$ python -q
>>> import numpy as np
>>> np.set_printoptions(precision=2, suppress=True, linewidth=120, sign=" ")
>>> def tidy(a):
...     return np.round(a, 2) + 0
... 
>>> A = np.loadtxt("arr.csv", delimiter=",")
>>> A
array([[ 2.1, -1. , -2. , -1. ,  2. , -2. ,  2. , -1. ,  2. ,  0. ,  1. ,  2. ],
       [-2. ,  2.1,  0. , -2. ,  0. ,  1. , -2. , -2. ,  0. , -1. ,  1. , -2. ],
       [ 1. , -1. ,  1.1, -1. ,  1. ,  2. ,  2. , -1. ,  1. ,  0. ,  0. ,  1. ],
       [-1. ,  0. , -2. ,  1.1,  1. , -2. ,  1. ,  0. ,  2. ,  1. , -1. , -2. ],
       [-2. , -2. ,  1. , -1. , -1.9,  0. ,  1. , -1. ,  2. , -1. , -1. , -1. ],
       [-2. ,  2. ,  1. ,  0. ,  0. , -1.9, -2. ,  2. ,  1. ,  0. ,  2. , -1. ],
       [-2. ,  1. , -2. ,  0. ,  0. , -2. , -1.9, -2. ,  0. , -2. ,  0. , -2. ],
       [-1. ,  2. ,  0. , -1. , -2. ,  1. ,  1. ,  0.1, -2. ,  1. ,  0. , -1. ],
       [ 2. ,  0. ,  0. ,  0. ,  2. ,  2. ,  2. ,  1. , -1.9,  1. ,  0. , -2. ],
       [ 0. , -1. , -2. , -2. , -1. ,  0. , -1. , -1. ,  1. , -0.9, -2. ,  2. ],
       [ 2. ,  2. ,  2. ,  2. ,  1. ,  1. ,  2. ,  1. , -2. , -2. ,  1.1, -1. ],
       [ 2. , -1. , -2. , -1. ,  2. , -2. ,  2. , -1. ,  2. ,  0. ,  1. ,  2.1]])
>>> tidy(np.abs(np.linalg.eigvals(A)).max())
np.float64(5.87)
>>> tidy(np.trace(A))
np.float64(1.2)
>>> tidy(np.sort(np.abs(np.linalg.eigvals(A))))
array([ 0.1 ,  0.39,  1.95,  1.95,  2.02,  2.93,  3.54,  3.54,  4.53,  4.53,  5.63,  5.87])
>>> assert A == A.T
Traceback (most recent call last):
  File "<python-input-8>", line 1, in <module>
    assert A == A.T
           ^^^^^^^^
ValueError: The truth value of an array with more than one element is ambiguous. Use a.any() or a.all()
>>> np.allclose(A, A.T)
False
>>> tidy(np.linalg.det(A))
np.float64(-7482.36)
>>> (A + A.T) / 2
array([[ 2.1, -1.5, -0.5, -1. ,  0. , -2. ,  0. , -1. ,  2. ,  0. ,  1.5,  2. ],
       [-1.5,  2.1, -0.5, -1. , -1. ,  1.5, -0.5,  0. ,  0. , -1. ,  1.5, -1.5],
       [-0.5, -0.5,  1.1, -1.5,  1. ,  1.5,  0. , -0.5,  0.5, -1. ,  1. , -0.5],
       [-1. , -1. , -1.5,  1.1,  0. , -1. ,  0.5, -0.5,  1. , -0.5,  0.5, -1.5],
       [ 0. , -1. ,  1. ,  0. , -1.9,  0. ,  0.5, -1.5,  2. , -1. ,  0. ,  0.5],
       [-2. ,  1.5,  1.5, -1. ,  0. , -1.9, -2. ,  1.5,  1.5,  0. ,  1.5, -1.5],
       [ 0. , -0.5,  0. ,  0.5,  0.5, -2. , -1.9, -0.5,  1. , -1.5,  1. ,  0. ],
       [-1. ,  0. , -0.5, -0.5, -1.5,  1.5, -0.5,  0.1, -0.5,  0. ,  0.5, -1. ],
       [ 2. ,  0. ,  0.5,  1. ,  2. ,  1.5,  1. , -0.5, -1.9,  1. , -1. ,  0. ],
       [ 0. , -1. , -1. , -0.5, -1. ,  0. , -1.5,  0. ,  1. , -0.9, -2. ,  1. ],
       [ 1.5,  1.5,  1. ,  0.5,  0. ,  1.5,  1. ,  0.5, -1. , -2. ,  1.1,  0. ],
       [ 2. , -1.5, -0.5, -1.5,  0.5, -1.5,  0. , -1. ,  0. ,  1. ,  0. ,  2.1]])
